$ ipython --no-banner

In [1]: import numpy as np

In [2]: import numpy.linalg as la

In [3]: np.set_printoptions(precision=2, suppress=True, linewidth=200, sign=" ")

In [4]: arr = np.loadtxt("dump.csv", delimiter=",")

In [5]: arr
Out[5]: 
array([[-0.54,  0.04,  0.2 , -0.06, -0.25,  0.31],
       [ 0.18, -0.23, -0.44,  0.24, -0.64,  0.27],
       [ 0.26, -0.18, -0.15, -0.46, -0.08, -0.57],
       [ 0.08,  0.16, -0.16, -0.41,  0.47,  0.4 ],
       [-0.18,  0.12,  0.44, -0.06, -0.1 ,  0.11],
       [-0.46,  0.06, -0.08,  0.42,  0.15, -0.53],
       [ 0.26,  0.39,  0.19,  0.18, -0.02, -0.15],
       [ 0.1 ,  0.78, -0.39,  0.15, -0.05,  0.04],
       [ 0.15, -0.34, -0.14,  0.51,  0.5 ,  0.2 ],
       [-0.51, -0.04, -0.57, -0.24,  0.1 , -0.02]])

In [6]: # orthonormal columns

In [7]: rng = np.random.default_rng(55342)

In [8]: A2 = arr + rng.integers(-2, 3, (10, 1)) @ rng.integers(-2, 3, (1, 6))

In [9]: A2
Out[9]: 
array([[ 1.46, -3.96,  0.2 , -4.06, -2.25,  2.31],
       [-1.82,  3.77, -0.44,  4.24,  1.36, -1.73],
       [-1.74,  3.82, -0.15,  3.54,  1.92, -2.57],
       [-1.92,  4.16, -0.16,  3.59,  2.47, -1.6 ],
       [-2.18,  4.12,  0.44,  3.94,  1.9 , -1.89],
       [-1.46,  2.06, -0.08,  2.42,  1.15, -1.53],
       [-1.74,  4.39,  0.19,  4.18,  1.98, -2.15],
       [ 1.1 , -1.22, -0.39, -1.85, -1.05,  1.04],
       [ 0.15, -0.34, -0.14,  0.51,  0.5 ,  0.2 ],
       [ 1.49, -4.04, -0.57, -4.24, -1.9 ,  1.98]])

In [10]: A2 - arr
Out[10]: 
array([[ 2., -4.,  0., -4., -2.,  2.],
       [-2.,  4.,  0.,  4.,  2., -2.],
       [-2.,  4.,  0.,  4.,  2., -2.],
       [-2.,  4.,  0.,  4.,  2., -2.],
       [-2.,  4.,  0.,  4.,  2., -2.],
       [-1.,  2.,  0.,  2.,  1., -1.],
       [-2.,  4.,  0.,  4.,  2., -2.],
       [ 1., -2.,  0., -2., -1.,  1.],
       [ 0.,  0.,  0.,  0.,  0.,  0.],
       [ 2., -4.,  0., -4., -2.,  2.]])

In [11]: np.round(la.svd(A2 - arr, compute_uv=False), 2) + 0
Out[11]: array([ 18.17,   0.  ,   0.  ,   0.  ,   0.  ,   0.  ])

In [12]: np.abs(A2 - arr).sum(axis=1)
Out[12]: array([ 14.,  14.,  14.,  14.,  14.,   7.,  14.,   7.,   0.,  14.])

In [13]: [round(float(x), 2) for x in la.svd(A2, compute_uv=False)[:3]]
Out[13]: [18.05, 1.0, 1.0]

In [14]: round(float(la.norm(A2, 2) / la.norm(A2)), 2)
Out[14]: 0.99

In [15]: la.matrix_rank(A2, rtol=0.1)
Out[15]: np.int64(1)

In [16]: la.cond(A2) > 100
Out[16]: np.False_

In [17]: blk = np.stack([arr, -1 * arr, arr[::-1]])

In [18]: blk.sum(axis=0)
Out[18]: 
array([[-0.51, -0.04, -0.57, -0.24,  0.1 , -0.02],
       [ 0.15, -0.34, -0.14,  0.51,  0.5 ,  0.2 ],
       [ 0.1 ,  0.78, -0.39,  0.15, -0.05,  0.04],
       [ 0.26,  0.39,  0.19,  0.18, -0.02, -0.15],
       [-0.46,  0.06, -0.08,  0.42,  0.15, -0.53],
       [-0.18,  0.12,  0.44, -0.06, -0.1 ,  0.11],
       [ 0.08,  0.16, -0.16, -0.41,  0.47,  0.4 ],
       [ 0.26, -0.18, -0.15, -0.46, -0.08, -0.57],
       [ 0.18, -0.23, -0.44,  0.24, -0.64,  0.27],
       [-0.54,  0.04,  0.2 , -0.06, -0.25,  0.31]])

In [19]: la.matrix_rank(blk)
Out[19]: array([ 6,  6,  6])
